$ python3 -q
>>> import numpy as np
>>> np.set_printoptions(precision=2, suppress=True, linewidth=120, floatmode="fixed")
>>> arr = np.array([[9.0, 4.0, 0.0, 0.0, 0.0, 0.0, 0.0],
...     [4.0, 6.0, 4.0, 0.0, 0.0, 0.0, 0.0],
...     [0.0, 4.0, 4.0, 4.0, 0.0, 0.0, 0.0],
...     [0.0, 0.0, 4.0, 0.0, 4.0, 0.0, 0.0],
...     [0.0, 0.0, 0.0, 4.0, 5.0, 4.0, 0.0],
...     [0.0, 0.0, 0.0, 0.0, 4.0, 3.0, 4.0],
...     [0.0, 0.0, 0.0, 0.0, 0.0, 4.0, 4.0]])
>>> # equal to its transpose
>>> rng = np.random.default_rng(60333)
>>> idx = rng.permutation(7)
>>> print(idx)
[0 6 4 2 5 3 1]
>>> A2 = arr[idx][:, idx]
>>> print(np.diag(A2))
[9.00 4.00 5.00 4.00 3.00 0.00 6.00]
>>> print(A2)
[[9.00 0.00 0.00 0.00 0.00 0.00 4.00]
 [0.00 4.00 0.00 0.00 4.00 0.00 0.00]
 [0.00 0.00 5.00 0.00 4.00 4.00 0.00]
 [0.00 0.00 0.00 4.00 0.00 4.00 4.00]
 [0.00 4.00 4.00 0.00 3.00 0.00 0.00]
 [0.00 0.00 4.00 4.00 0.00 0.00 0.00]
 [4.00 0.00 0.00 4.00 0.00 0.00 6.00]]
>>> print(np.sort(np.abs(np.linalg.eigvals(A2))))
[ 1.48  1.48  4.63  5.20  7.49 10.29 12.66]
>>> w, vecs = np.linalg.eigh(A2)
>>> print(np.round(vecs.T @ A2 @ vecs, 2) + 0)
[[-4.63  0.00  0.00  0.00  0.00  0.00  0.00]
 [ 0.00 -1.48  0.00  0.00  0.00  0.00  0.00]
 [ 0.00  0.00  1.48  0.00  0.00  0.00  0.00]
 [ 0.00  0.00  0.00  5.20  0.00  0.00  0.00]
 [ 0.00  0.00  0.00  0.00  7.49  0.00  0.00]
 [ 0.00  0.00  0.00  0.00  0.00 10.29  0.00]
 [ 0.00  0.00  0.00  0.00  0.00  0.00 12.66]]
>>> print(np.linalg.eigvalsh(A2 + 4 * np.eye(7)))
[-0.63  2.52  5.48  9.20 11.49 14.29 16.66]
>>> print(w)
[-4.63 -1.48  1.48  5.20  7.49 10.29 12.66]
>>> print(np.round(vecs.T @ vecs, 2) + 0)
[[1.00 0.00 0.00 0.00 0.00 0.00 0.00]
 [0.00 1.00 0.00 0.00 0.00 0.00 0.00]
 [0.00 0.00 1.00 0.00 0.00 0.00 0.00]
 [0.00 0.00 0.00 1.00 0.00 0.00 0.00]
 [0.00 0.00 0.00 0.00 1.00 0.00 0.00]
 [0.00 0.00 0.00 0.00 0.00 1.00 0.00]
 [0.00 0.00 0.00 0.00 0.00 0.00 1.00]]
>>> print(round(float(w.sum()), 2), np.trace(A2))
31.0 31.0
>>> print(np.linalg.svd(A2, compute_uv=False))
[12.66 10.29  7.49  5.20  4.63  1.48  1.48]
>>> print((w > 1e-8).sum(), (w < -1e-8).sum())
5 2
>>> u, r1 = arr[0], arr[4]
>>> print(u @ u)
97.0
>>> pr = (u @ r1) / (u @ u) * u
>>> print(np.outer(u, r1))
[[ 0.00  0.00  0.00 36.00 45.00 36.00  0.00]
 [ 0.00  0.00  0.00 16.00 20.00 16.00  0.00]
 [ 0.00  0.00  0.00  0.00  0.00  0.00  0.00]
 [ 0.00  0.00  0.00  0.00  0.00  0.00  0.00]
 [ 0.00  0.00  0.00  0.00  0.00  0.00  0.00]
 [ 0.00  0.00  0.00  0.00  0.00  0.00  0.00]
 [ 0.00  0.00  0.00  0.00  0.00  0.00  0.00]]
>>> print(round(float(np.linalg.norm(u + r1) ** 2 + np.linalg.norm(u - r1) ** 2), 2))
308.0
>>> Uu, s, VT = np.linalg.svd(arr, full_matrices=False)
>>> print(np.allclose(Uu * s @ VT, arr))
True
>>> print(Uu.shape, s.shape, VT.shape)
(7, 7) (7,) (7, 7)
>>> print(np.cumsum(s ** 2) / np.sum(s ** 2))
[0.43 0.71 0.86 0.93 0.99 0.99 1.00]
>>> print((s > 1e-8).sum())
7
>>> print(np.abs(Uu[:, 0]).round(6).argmax())
0
>>> print(round(float(np.sqrt((s ** 2).sum())), 2), round(float(np.linalg.norm(arr)), 2))
19.36 19.36
>>> print(s)
[12.66 10.29  7.49  5.20  4.63  1.48  1.48]
>>> A2 = arr + rng.integers(-2, 3, (7, 5)) @ rng.integers(-2, 3, (5, 7))
>>> print(A2)
[[ 11.00   4.00  -2.00  -6.00   4.00   0.00 -12.00]
 [  4.00   5.00   2.00  -2.00  -3.00  -3.00   6.00]
 [  3.00   3.00   6.00   4.00   2.00   0.00   2.00]
 [  4.00  -2.00   9.00   3.00  -5.00   5.00  -7.00]
 [ -2.00  -1.00   4.00  12.00   2.00   5.00   2.00]
 [ -5.00   7.00  -2.00   1.00  11.00   9.00   4.00]
 [  9.00  -2.00   4.00  -3.00  -2.00   7.00   5.00]]
>>> print(np.linalg.matrix_rank(A2 - arr, tol=1e-8))
5
>>> print(np.round(np.linalg.svd(A2 - arr, compute_uv=False), 2) + 0)
[18.04 16.83 12.86  9.14  5.23  0.00  0.00]
>>> m1 = np.load("sample6.npy")
>>> print(m1)
[[  9   8   9   7   9   7   8   9   8  11   8  11]
 [ -9 -10  -9 -11  -9 -11 -10  -9 -10  -7 -10  -7]
 [ -1  -2  -1  -3  -1  -3  -2  -1  -2   1  -2   1]
 [ -2  -3  -2  -4  -2  -4  -3  -2  -3   0  -3   0]
 [ -4  -5  -4  -6  -4  -6  -5  -4  -5  -2  -5  -2]
 [ -5  -6  -5  -7  -5  -7  -6  -5  -6  -3  -6  -3]
 [  3   2   3   1   3   1   2   3   2   5   2   5]
 [  1   0   1  -1   1  -1   0   1   0   3   0   3]
 [  2   1   2   0   2   0   1   2   1   4   1   4]
 [  3   2   3   1   3   1   2   3   2   5   2   5]
 [ -4  -5  -4  -6  -4  -6  -5  -4  -5  -2  -5  -2]
 [ -2  -3  -2  -4  -2  -4  -3  -2  -3   0  -3   0]]
>>> # row 9 repeats row 6
>>> print(np.round(np.linalg.norm(m1, 2) / np.linalg.norm(m1), 2))
0.97
>>> print([round(float(x), 2) for x in np.linalg.svd(m1, compute_uv=False)[:3]])
[55.8, 14.52, 0.0]
>>> print(np.argsort(-np.linalg.norm(m1, axis=0).round(6), kind="stable")[:3])
[3 5 1]
>>> print((m1 + m1.T) / 2)
[[  9.00  -0.50   4.00   2.50   2.50   1.00   5.50   5.00   5.00   7.00   2.00   4.50]
 [ -0.50 -10.00  -5.50  -7.00  -7.00  -8.50  -4.00  -4.50  -4.50  -2.50  -7.50  -5.00]
 [  4.00  -5.50  -1.00  -2.50  -2.50  -4.00   0.50   0.00   0.00   2.00  -3.00  -0.50]
 [  2.50  -7.00  -2.50  -4.00  -4.00  -5.50  -1.00  -1.50  -1.50   0.50  -4.50  -2.00]
 [  2.50  -7.00  -2.50  -4.00  -4.00  -5.50  -1.00  -1.50  -1.50   0.50  -4.50  -2.00]
 [  1.00  -8.50  -4.00  -5.50  -5.50  -7.00  -2.50  -3.00  -3.00  -1.00  -6.00  -3.50]
 [  5.50  -4.00   0.50  -1.00  -1.00  -2.50   2.00   1.50   1.50   3.50  -1.50   1.00]
 [  5.00  -4.50   0.00  -1.50  -1.50  -3.00   1.50   1.00   1.00   3.00  -2.00   0.50]
 [  5.00  -4.50   0.00  -1.50  -1.50  -3.00   1.50   1.00   1.00   3.00  -2.00   0.50]
 [  7.00  -2.50   2.00   0.50   0.50  -1.00   3.50   3.00   3.00   5.00   0.00   2.50]
 [  2.00  -7.50  -3.00  -4.50  -4.50  -6.00  -1.50  -2.00  -2.00   0.00  -5.00  -2.50]
 [  4.50  -5.00  -0.50  -2.00  -2.00  -3.50   1.00   0.50   0.50   2.50  -2.50   0.00]]
>>> print(round(float(np.linalg.det(m1)), 2))
0.0
>>> print(np.round(np.abs(np.linalg.eigvals(m1)).max(), 2))
23.65
>>> print(np.trace(m1))
-13
>>> print(np.round(np.sort(np.abs(np.linalg.eigvals(m1))), 2) + 0)
[ 0.00  0.00  0.00  0.00  0.00  0.00  0.00  0.00  0.00  0.00 10.65 23.65]
>>> W0 = np.load("layer2.npy")
>>> print(W0)
[[ 0 -3 -3  3  0 -1  2]
 [ 2  0 -3 -3  3  0 -1]
 [-1  2  0 -3 -3  3  0]
 [ 0 -1  2  0 -3 -3  3]
 [ 3  0 -1  2  0 -3 -3]
 [-3  3  0 -1  2  0 -3]
 [-3 -3  3  0 -1  2  0]]
>>> A2 = W0 / np.sqrt((W0 ** 2).mean(axis=1, keepdims=True))
>>> print(W0 - W0.mean(axis=1, keepdims=True))
[[ 0.29 -2.71 -2.71  3.29  0.29 -0.71  2.29]
 [ 2.29  0.29 -2.71 -2.71  3.29  0.29 -0.71]
 [-0.71  2.29  0.29 -2.71 -2.71  3.29  0.29]
 [ 0.29 -0.71  2.29  0.29 -2.71 -2.71  3.29]
 [ 3.29  0.29 -0.71  2.29  0.29 -2.71 -2.71]
 [-2.71  3.29  0.29 -0.71  2.29  0.29 -2.71]
 [-2.71 -2.71  3.29  0.29 -0.71  2.29  0.29]]
>>> print(A2[1])
[ 0.94  0.00 -1.40 -1.40  1.40  0.00 -0.47]
>>> print(np.linalg.norm(A2, axis=1))
[2.65 2.65 2.65 2.65 2.65 2.65 2.65]
>>> print(np.linalg.matrix_rank(W0 - W0.mean(axis=1, keepdims=True)))
6
>>> A2 = np.array([[-3, 2],
...     [2, 3],
...     [-1, -3],
...     [1, -2],
...     [3, 1],
...     [3, -3],
...     [-2, 0],
...     [-2, -2],
...     [-1, 1],
...     [-3, 3],
...     [-1, 1],
...     [-2, 3]])
>>> print(np.einsum("ij->j", m1))
[ -9 -21  -9 -33  -9 -33 -21  -9 -21  15 -21  15]
>>> print(np.einsum("ij,ij->i", m1, m1))
[ 920 1064   40   84  244  360  104   24   52  104  244   84]
>>> print(np.linalg.matrix_rank(m1 @ A2))
2
>>> print(np.linalg.matrix_rank(np.vstack([m1, A2.T])))
4
>>> print(m1 @ A2)
[[-70  53]
 [ 38 -19]
 [-10  13]
 [ -4   9]
 [  8   1]
 [ 14  -3]
 [-34  29]
 [-22  21]
 [-28  25]
 [-34  29]
 [  8   1]
 [ -4   9]]
>>> A2 = np.array([[-5, 4], [0, -3], [1, -2]])
>>> K = np.tile(A2, (2, 3))
>>> print(K)
[[-5  4 -5  4 -5  4]
 [ 0 -3  0 -3  0 -3]
 [ 1 -2  1 -2  1 -2]
 [-5  4 -5  4 -5  4]
 [ 0 -3  0 -3  0 -3]
 [ 1 -2  1 -2  1 -2]]
>>> # row 3 repeats row 0
>>> print(np.linalg.lstsq(K[:-1].T, K[-1])[2])
2
>>> print(np.allclose(K[:-1].T @ np.linalg.lstsq(K[:-1].T, K[-1])[0], K[-1]))
True
>>> Uu, s, VT = np.linalg.svd(K, full_matrices=False)
>>> print(round(float(np.sqrt((s ** 2).sum())), 2), round(np.linalg.norm(K), 2))
18.17 18.17
>>> print(np.round(s / s[0], 2) + 0)
[1.00 0.33 0.00 0.00 0.00 0.00]
>>> print((s > 1e-8).sum())
2
>>> print(np.allclose(Uu * s @ VT, K))
True
>>> print(s.round(2) + 0)
[17.24  5.72  0.00  0.00  0.00  0.00]
>>> print(np.cumsum(s ** 2) / np.sum(s ** 2))
[0.90 1.00 1.00 1.00 1.00 1.00]
>>> print(np.round(VT @ VT.T, 2) + 0)
[[1.00 0.00 0.00 0.00 0.00 0.00]
 [0.00 1.00 0.00 0.00 0.00 0.00]
 [0.00 0.00 1.00 0.00 0.00 0.00]
 [0.00 0.00 0.00 1.00 0.00 0.00]
 [0.00 0.00 0.00 0.00 1.00 0.00]
 [0.00 0.00 0.00 0.00 0.00 1.00]]
